$ ipython --no-banner

In [1]: import numpy as np

In [2]: np.set_printoptions(suppress=True, linewidth=120)

In [3]: tidy = lambda a: np.round(a, 2) + 0

In [4]: data = np.loadtxt("w.csv", delimiter=",")

In [5]: tidy(data)
Out[5]: 
array([[-0.15,  0.41, -0.53,  0.21,  0.18,  0.16,  0.38, -0.08,  0.37, -0.34, -0.15, -0.05, -0.02],
       [ 0.04, -0.53, -0.1 , -0.12, -0.02, -0.31,  0.28,  0.37,  0.37, -0.02, -0.09, -0.13, -0.47],
       [ 0.  , -0.13, -0.37, -0.35,  0.11, -0.26, -0.14,  0.07,  0.03, -0.13, -0.03,  0.72,  0.28],
       [ 0.  ,  0.47, -0.21, -0.34, -0.45, -0.03,  0.  ,  0.57, -0.05,  0.24,  0.06, -0.17,  0.08],
       [ 0.48, -0.13,  0.01,  0.35, -0.34,  0.11,  0.38,  0.18, -0.36, -0.2 , -0.31,  0.21,  0.14],
       [ 0.07,  0.14, -0.34, -0.12,  0.02, -0.14, -0.25, -0.22, -0.5 , -0.07, -0.27, -0.05, -0.62],
       [ 0.18,  0.23, -0.07,  0.65,  0.13, -0.43, -0.25,  0.17,  0.15,  0.36,  0.1 ,  0.18, -0.09],
       [-0.11, -0.32, -0.49,  0.07, -0.22, -0.02,  0.18, -0.37, -0.06,  0.58, -0.04, -0.17,  0.25],
       [-0.55, -0.22, -0.09,  0.29, -0.09,  0.49, -0.27,  0.34, -0.07,  0.07, -0.16,  0.23, -0.15],
       [-0.15, -0.18, -0.18,  0.13,  0.34, -0.28, -0.16,  0.31, -0.33, -0.28, -0.06, -0.47,  0.41],
       [ 0.15,  0.1 ,  0.15, -0.19,  0.51,  0.17,  0.09,  0.14,  0.04,  0.43, -0.63,  0.  ,  0.08],
       [ 0.  ,  0.  , -0.09, -0.03,  0.42,  0.17,  0.44,  0.19, -0.39,  0.19,  0.57,  0.15, -0.17],
       [-0.59,  0.18,  0.32,  0.04, -0.11, -0.47,  0.4 , -0.08, -0.21,  0.03, -0.21,  0.16, -0.01]])

In [6]: # orthonormal columns

In [7]: x0 = np.array([2, 3, 2, 3, 2, 0, 0, 1, 1, 2, 1, 0, 2])

In [8]: tidy(np.abs(np.linalg.eigvals(data)))
Out[8]: array([1., 1., 1., 1., 1., 1., 1., 1., 1., 1., 1., 1., 1.])

In [9]: tidy(np.linalg.norm(x0)), tidy(np.linalg.norm(data @ x0))
Out[9]: (np.float64(6.4), np.float64(6.4))

In [10]: f, v = data[0], data[6]

In [11]: tidy(f @ v)
Out[11]: np.float64(0.0)

In [12]: pr = (f @ v) / (f @ f) * f

In [13]: (v - pr) @ f
Out[13]: np.float64(0.0)

In [14]: tidy(np.linalg.norm(f + v) ** 2 + np.linalg.norm(f - v) ** 2)
Out[14]: np.float64(4.0)

In [15]: np.linalg.matrix_rank(np.outer(f, v))
Out[15]: np.int64(1)

In [16]: tidy(v - pr)
Out[16]: array([ 0.18,  0.23, -0.07,  0.65,  0.13, -0.43, -0.25,  0.17,  0.15,  0.36,  0.1 ,  0.18, -0.09])

In [17]: M = np.loadtxt("run13.csv", delimiter=",")

In [18]: M
Out[18]: 
array([[-0.3 , -0.6 ,  0.4 , -0.2 ,  1.2 ,  0.8 ,  0.7 , -1.9 ,  1.23, -1.1 , -1.5 , -1.4 ],
       [-0.6 , -0.9 ,  0.2 ,  1.1 , -1.1 ,  1.8 ,  0.7 ,  1.7 ,  0.76,  0.7 ,  1.3 ,  0.4 ],
       [-1.5 ,  1.  ,  0.2 , -0.7 , -0.9 ,  0.2 ,  0.1 ,  0.  ,  1.02,  2.6 ,  0.  , -0.3 ],
       [-1.3 ,  0.1 , -0.8 , -1.5 ,  0.2 , -0.4 ,  1.  ,  0.2 , -1.86,  0.8 , -0.1 , -0.1 ],
       [ 1.9 ,  0.  , -1.5 ,  0.9 ,  0.2 ,  0.5 , -0.6 ,  0.5 , -4.37,  0.1 , -0.8 , -0.5 ],
       [ 0.5 ,  0.9 ,  0.5 ,  0.7 ,  1.7 , -0.4 ,  0.6 ,  0.6 ,  1.81, -0.2 ,  0.2 , -0.9 ],
       [-0.4 , -0.9 , -0.2 ,  1.  , -0.4 ,  0.1 ,  0.  , -0.3 , -0.43, -1.4 ,  1.  , -0.1 ],
       [ 0.4 , -0.9 , -0.4 ,  1.3 , -0.6 ,  0.1 , -0.5 ,  1.5 , -1.1 ,  0.4 , -1.5 , -0.4 ],
       [-1.7 , -0.6 ,  0.3 , -1.5 ,  1.  , -0.4 ,  0.1 ,  1.1 ,  0.87,  1.  , -1.7 , -1.5 ],
       [ 1.2 , -0.9 , -0.7 ,  0.6 ,  0.7 ,  1.1 ,  0.7 ,  0.9 , -2.18,  0.4 , -1.  , -0.6 ],
       [-0.7 , -0.1 , -2.5 , -0.7 ,  0.5 , -1.2 ,  0.9 ,  2.1 , -7.57,  0.8 , -0.3 ,  0.7 ],
       [ 1.2 , -0.6 , -1.3 ,  3.1 , -0.2 , -0.5 ,  1.3 , -1.  , -3.72, -0.3 , -0.3 , -0.5 ],
       [ 0.7 , -0.2 , -0.6 ,  0.6 , -0.9 ,  0.9 , -0.6 ,  1.1 , -1.69, -1.5 , -1.  , -0.2 ],
       [ 1.7 , -0.4 ,  0.  ,  0.2 , -1.1 ,  0.3 , -1.7 ,  0.3 ,  0.02,  0.3 ,  0.7 , -0.5 ],
       [-0.7 ,  0.7 ,  0.  , -1.9 ,  1.1 , -0.5 , -0.1 , -0.4 , -0.54, -1.1 , -0.8 , -0.6 ],
       [-0.8 , -0.6 , -0.3 ,  0.3 ,  1.2 , -0.9 , -2.2 ,  0.7 , -1.33, -1.1 ,  0.  , -0.6 ],
       [-1.1 ,  0.6 , -1.2 ,  0.6 ,  0.3 ,  1.9 , -1.2 , -0.6 , -3.28,  1.7 , -0.2 , -0.7 ],
       [ 0.8 , -1.6 , -1.1 , -0.6 ,  0.3 ,  0.  ,  1.3 ,  1.  , -2.93, -0.7 ,  1.1 , -0.8 ],
       [-0.8 , -0.4 , -0.1 , -0.2 ,  0.4 , -0.2 ,  0.7 ,  0.9 , -0.76,  0.7 , -0.1 , -1.3 ],
       [ 0.  ,  0.3 , -0.9 ,  0.2 ,  0.5 , -0.9 , -0.7 ,  0.9 , -2.47,  0.  ,  2.1 ,  0.  ],
       [-1.7 ,  0.  , -1.  ,  0.  , -2.1 ,  1.2 ,  1.1 , -0.7 , -2.86,  1.4 , -0.3 , -1.  ],
       [ 1.8 , -0.1 , -1.3 ,  0.3 ,  0.5 , -0.4 ,  1.2 ,  0.7 , -3.47,  0.2 , -1.3 ,  0.4 ],
       [-1.  ,  0.2 ,  0.8 , -0.1 , -1.1 ,  0.7 ,  0.6 , -0.3 ,  2.7 ,  0.9 , -0.1 , -1.6 ]])

In [19]: hat = M @ np.linalg.solve(M.T @ M, M.T)

In [20]: tidy(np.diag(hat))
Out[20]: 
array([0.52, 0.66, 0.37, 0.38, 0.35, 0.71, 0.34, 0.45, 0.53, 0.4 , 0.59, 0.72, 0.69, 0.59, 0.49, 0.55, 0.76, 0.65,
       0.48, 0.43, 0.56, 0.39, 0.39])

In [21]: tidy(np.trace(hat))
Out[21]: np.float64(12.0)

In [22]: np.allclose(hat @ hat, hat)
Out[22]: True

In [23]: tidy(np.linalg.eigvalsh(hat))
Out[23]: array([0., 0., 0., 0., 0., 0., 0., 0., 0., 0., 0., 1., 1., 1., 1., 1., 1., 1., 1., 1., 1., 1., 1.])

In [24]: E = np.loadtxt("block0.csv", delimiter=",")

In [25]: E
Out[25]: 
array([[-1.3 ,  1.9 ,  0.5 , -1.3 ,  0.3 ,  0.89,  0.8 , -0.3 ,  0.4 ],
       [-0.2 , -0.4 ,  2.  ,  0.3 , -0.5 ,  2.07,  0.  , -1.7 ,  1.9 ],
       [-0.7 , -1.  , -1.7 , -0.4 ,  0.  ,  2.04, -1.6 , -1.9 , -0.5 ],
       [-1.7 , -0.2 , -0.1 ,  0.1 , -0.9 , -0.5 ,  0.5 ,  0.8 , -0.5 ],
       [-1.  , -0.7 ,  0.9 , -0.2 , -0.2 ,  0.66, -0.7 , -1.1 ,  0.3 ],
       [ 0.  , -0.8 ,  0.3 ,  1.1 , -0.6 , -0.6 , -0.9 ,  0.9 , -0.6 ],
       [ 0.7 , -1.5 , -0.2 ,  0.4 , -0.7 , -0.2 ,  0.1 ,  0.  ,  0.  ],
       [-0.4 ,  0.8 ,  0.2 ,  0.2 ,  1.2 ,  0.05, -2.  , -0.3 , -0.4 ],
       [-0.2 , -0.4 ,  1.  ,  1.5 , -1.3 ,  1.11,  0.9 , -0.8 , -0.9 ],
       [ 0.2 ,  0.4 , -2.1 , -0.9 ,  0.3 , -2.71,  0.1 ,  2.8 ,  1.7 ],
       [-0.5 , -0.5 ,  0.9 , -0.1 ,  0.4 , -0.47, -1.2 ,  0.6 , -1.  ],
       [-0.2 , -0.8 ,  0.1 ,  0.5 , -0.5 , -0.86, -0.8 ,  0.5 ,  0.3 ],
       [-1.  ,  0.5 ,  0.9 ,  1.5 , -1.1 ,  1.04,  0.9 , -0.6 ,  2.3 ],
       [-0.1 ,  0.  ,  1.1 , -0.3 ,  0.4 ,  1.01,  1.7 , -1.3 ,  1.4 ],
       [-1.6 , -0.2 , -0.3 ,  1.2 , -1.8 ,  1.29,  0.4 , -1.4 , -1.1 ],
       [ 0.6 , -0.1 , -0.3 ,  0.6 ,  0.1 ,  0.64,  1.8 , -0.3 ,  0.  ],
       [ 0.1 ,  1.3 , -0.4 ,  0.8 , -0.7 , -1.47, -0.1 ,  1.3 ,  0.4 ],
       [-0.6 , -0.3 ,  0.4 , -0.4 ,  0.9 ,  0.43, -0.6 , -0.2 ,  0.7 ],
       [ 1.2 , -0.4 ,  0.3 ,  1.2 , -0.1 , -0.45,  0.  ,  0.  ,  0.9 ],
       [ 0.9 , -1.2 ,  0.7 ,  0.1 , -1.5 , -0.66,  0.2 ,  0.3 ,  0.7 ],
       [ 1.1 , -1.5 ,  0.9 , -0.3 , -1.5 ,  1.24, -0.2 , -1.6 ,  0.1 ],
       [-1.2 , -0.2 ,  1.8 ,  1.7 , -0.1 ,  2.45, -1.3 , -2.3 ,  1.3 ],
       [-0.3 ,  0.6 , -0.8 ,  1.1 , -0.2 , -1.5 ,  1.1 ,  1.6 , -0.9 ],
       [ 2.1 ,  0.4 ,  0.2 ,  0.8 , -1.2 ,  0.05, -0.8 , -0.2 ,  0.6 ],
       [-1.1 , -0.5 , -1.4 ,  0.9 ,  1.6 , -2.67,  0.4 ,  2.5 , -0.6 ],
       [-0.9 , -0.6 , -1.2 ,  1.8 , -0.5 ,  0.79, -0.7 , -0.8 , -0.7 ],
       [ 0.7 , -0.5 , -1.5 , -1.3 , -1.  , -0.38,  2.8 , -0.1 , -0.9 ],
       [-0.9 , -2.  ,  1.3 , -1.1 ,  2.2 , -1.27, -0.9 ,  1.5 ,  2.9 ],
       [-0.8 , -0.5 , -0.4 ,  0.1 ,  1.5 ,  0.29, -0.1 ,  0.  , -1.2 ],
       [ 0.3 , -0.9 ,  0.  ,  0.1 , -1.3 , -0.61,  0.2 ,  0.6 ,  0.8 ],
       [ 0.  , -0.8 ,  0.8 , -0.3 ,  0.9 , -0.26,  0.1 ,  0.1 ,  0.9 ]])

In [26]: x0 = np.array([-1, -9, -1, 1, -1, 2, -1, -6, -9])

In [27]: target = E @ x0

In [28]: tidy(np.linalg.solve(E.T @ E, E.T @ target))
Out[28]: array([-1., -9., -1.,  1., -1.,  2., -1., -6., -9.])

In [29]: tidy(np.linalg.pinv(E) @ E)
Out[29]: 
array([[1., 0., 0., 0., 0., 0., 0., 0., 0.],
       [0., 1., 0., 0., 0., 0., 0., 0., 0.],
       [0., 0., 1., 0., 0., 0., 0., 0., 0.],
       [0., 0., 0., 1., 0., 0., 0., 0., 0.],
       [0., 0., 0., 0., 1., 0., 0., 0., 0.],
       [0., 0., 0., 0., 0., 1., 0., 0., 0.],
       [0., 0., 0., 0., 0., 0., 1., 0., 0.],
       [0., 0., 0., 0., 0., 0., 0., 1., 0.],
       [0., 0., 0., 0., 0., 0., 0., 0., 1.]])

In [30]: rng = np.random.default_rng(95)

In [31]: target = target + 0.3 * rng.normal(size=31)

In [32]: tidy(target)
Out[32]: 
array([-18.78,  -0.23,  33.21,   2.84,  12.16,   8.72,  13.86,  -0.42,  19.99, -40.84,   9.27,   1.65, -18.53,  -5.85,
        27.35,   2.44, -23.85,  -2.26,  -5.49,   0.99,  24.36,  11.26,  -8.47,  -7.13,  -9.56,  22.77,  10.03, -22.31,
        15.67,  -3.2 ,  -4.38])

In [33]: beta, *_ = np.linalg.lstsq(E, target)

In [34]: [round(float(np.linalg.norm(np.linalg.solve(E.T @ E + lam * np.eye(9), E.T @ target))), 2) for lam in (0, 1, 10, 100)]
Out[34]: [14.46, 13.86, 10.82, 4.09]

In [35]: tidy(np.linalg.norm(target - E @ beta))
Out[35]: np.float64(1.34)

In [36]: tidy(E.T @ (target - E @ beta))
Out[36]: array([0., 0., 0., 0., 0., 0., 0., 0., 0.])

In [37]: W = np.array([[3, 2, 0, 2],
    ...:     [2, 2, 0, 1],
    ...:     [1, 1, 1, 1],
    ...:     [0, 3, 3, 2],
    ...:     [0, 0, 3, 0],
    ...:     [2, 3, 3, 3],
    ...:     [3, 2, 0, 3],
    ...:     [3, 1, 1, 2],
    ...:     [3, 3, 3, 0]])

In [38]: beta = np.array([-4, 2, -5, -4])

In [39]: H = np.maximum(E @ W + beta, 0)

In [40]: np.linalg.matrix_rank(H)
Out[40]: np.int64(4)

In [41]: W2 = np.array([[4, -2], [-1, -3], [-5, 1], [-5, -2]])

In [42]: (H @ W2).round(6).argmax(axis=1)
Out[42]: array([0, 1, 0, 0, 0, 0, 0, 0, 0, 0, 0, 0, 0, 0, 0, 0, 0, 0, 0, 0, 0, 1, 0, 0, 0, 0, 0, 1, 0, 0, 0])

In [43]: W @ W2
Out[43]: 
array([[  0, -16],
       [  1, -12],
       [ -7,  -6],
       [-28, -10],
       [-15,   3],
       [-25, -16],
       [ -5, -18],
       [ -4, -12],
       [ -6, -12]])

In [44]: mat = np.loadtxt("sample17.csv", delimiter=",")

In [45]: mat
Out[45]: 
array([[-0.79, -1.  ,  0.97,  0.87, -0.92,  0.97],
       [ 0.97, -0.98,  0.99,  0.47, -0.98,  0.99],
       [-0.17,  0.72,  0.5 , -0.5 , -0.54,  0.44],
       [ 0.99,  0.9 , -0.69, -0.74,  0.41, -0.49],
       [-0.58,  0.99,  0.1 , -0.9 , -0.34, -0.29],
       [-0.99, -0.52,  0.02,  0.76,  0.36,  0.05],
       [ 0.99, -0.99, -0.02,  0.14, -0.24, -0.24],
       [-1.  , -0.68,  0.82,  0.85, -0.47,  0.78],
       [ 1.  , -0.72,  0.54, -0.8 , -0.83,  0.51],
       [ 0.93,  0.17,  0.82, -0.76, -0.9 ,  0.75],
       [-1.  ,  1.  , -0.32, -0.28,  0.54, -0.31],
       [ 0.9 ,  1.  , -0.9 , -0.99,  0.59, -0.93],
       [-0.99, -0.97, -0.43,  0.96,  0.77, -0.38],
       [-0.98, -0.99,  0.91,  0.89, -0.77,  0.89],
       [ 0.85,  0.31,  0.62, -0.47, -0.7 ,  0.69],
       [ 0.32, -0.16, -0.27, -0.2 ,  0.17, -0.45],
       [ 0.58,  0.77, -0.98, -0.72,  0.95, -0.99],
       [ 0.91, -0.58, -0.05, -0.28, -0.16, -0.18],
       [-0.98, -0.98, -0.29,  0.95,  0.67, -0.22],
       [-0.86, -0.64, -0.72,  0.68,  0.8 , -0.74],
       [ 1.  ,  0.35, -0.35, -0.98, -0.57, -0.64],
       [ 0.8 ,  0.62,  0.04, -0.55, -0.24,  0.07]])

In [46]: out = np.c_[mat[:, :4] @ np.array([[2, 1, 0, 1], [1, 2, 2, 1], [0, 1, 0, 2], [0, 0, 1, 0]]), np.array([-1, 2, -1, 2, 1, 3, -3, 0, -3, -3, -2, -1, 3, 1, 1, -3, -2, -2, 1, 2, 2, 0])]

In [47]: tidy(out)
Out[47]: 
array([[-2.58, -1.82, -1.13,  0.15, -1.  ],
       [ 0.96,  0.  , -1.49,  1.97,  2.  ],
       [ 0.38,  1.77,  0.94,  1.55, -1.  ],
       [ 2.88,  2.1 ,  1.06,  0.51,  2.  ],
       [-0.17,  1.5 ,  1.08,  0.61,  1.  ],
       [-2.5 , -2.01, -0.28, -1.47,  3.  ],
       [ 0.99, -1.01, -1.84, -0.04, -3.  ],
       [-2.68, -1.54, -0.51, -0.04,  0.  ],
       [ 1.28,  0.1 , -2.24,  1.36, -3.  ],
       [ 2.03,  2.09, -0.42,  2.74, -3.  ],
       [-1.  ,  0.68,  1.72, -0.64, -2.  ],
       [ 2.8 ,  2.  ,  1.01,  0.1 , -1.  ],
       [-2.95, -3.36, -0.98, -2.82,  3.  ],
       [-2.95, -2.05, -1.09, -0.15,  1.  ],
       [ 2.01,  2.09,  0.15,  2.4 ,  1.  ],
       [ 0.48, -0.27, -0.52, -0.38, -3.  ],
       [ 1.93,  1.14,  0.82, -0.61, -2.  ],
       [ 1.24, -0.3 , -1.44,  0.23, -2.  ],
       [-2.94, -3.23, -1.01, -2.54,  1.  ],
       [-2.36, -2.86, -0.6 , -2.94,  2.  ],
       [ 2.35,  1.35, -0.28,  0.65,  2.  ],
       [ 2.22,  2.08,  0.69,  1.5 ,  0.  ]])

In [48]: tidy(np.linalg.norm(np.linalg.qr(mat)[0].T @ out, axis=0) ** 2 / ((out ** 2).sum(axis=0) + 1e-12))
Out[48]: array([1.  , 1.  , 1.  , 1.  , 0.43])

In [49]: tidy(np.linalg.lstsq(mat, out[:, 0])[0])
Out[49]: array([2., 1., 0., 0., 0., 0.])

In [50]: np.linalg.matrix_rank(out)
Out[50]: np.int64(5)

In [51]: tidy(np.linalg.norm(out - mat @ np.linalg.lstsq(mat, out)[0], axis=0))
Out[51]: array([0.  , 0.  , 0.  , 0.  , 7.15])

In [52]: lab = mat[:, 5] > np.median(mat[:, 5])

In [53]: f = mat[lab].mean(axis=0) - mat[~lab].mean(axis=0)

In [54]: tidy(f)
Out[54]: array([ 0.11, -0.45,  1.  ,  0.23, -0.9 ,  1.06])

In [55]: ((mat - mat.mean(axis=0)) @ f > 0).astype(int)
Out[55]: array([1, 1, 1, 0, 0, 0, 1, 1, 1, 1, 0, 0, 0, 1, 1, 0, 0, 0, 0, 0, 0, 0])

In [56]: tidy((((mat - mat.mean(axis=0)) @ f > 0) == lab).mean())
Out[56]: np.float64(0.82)
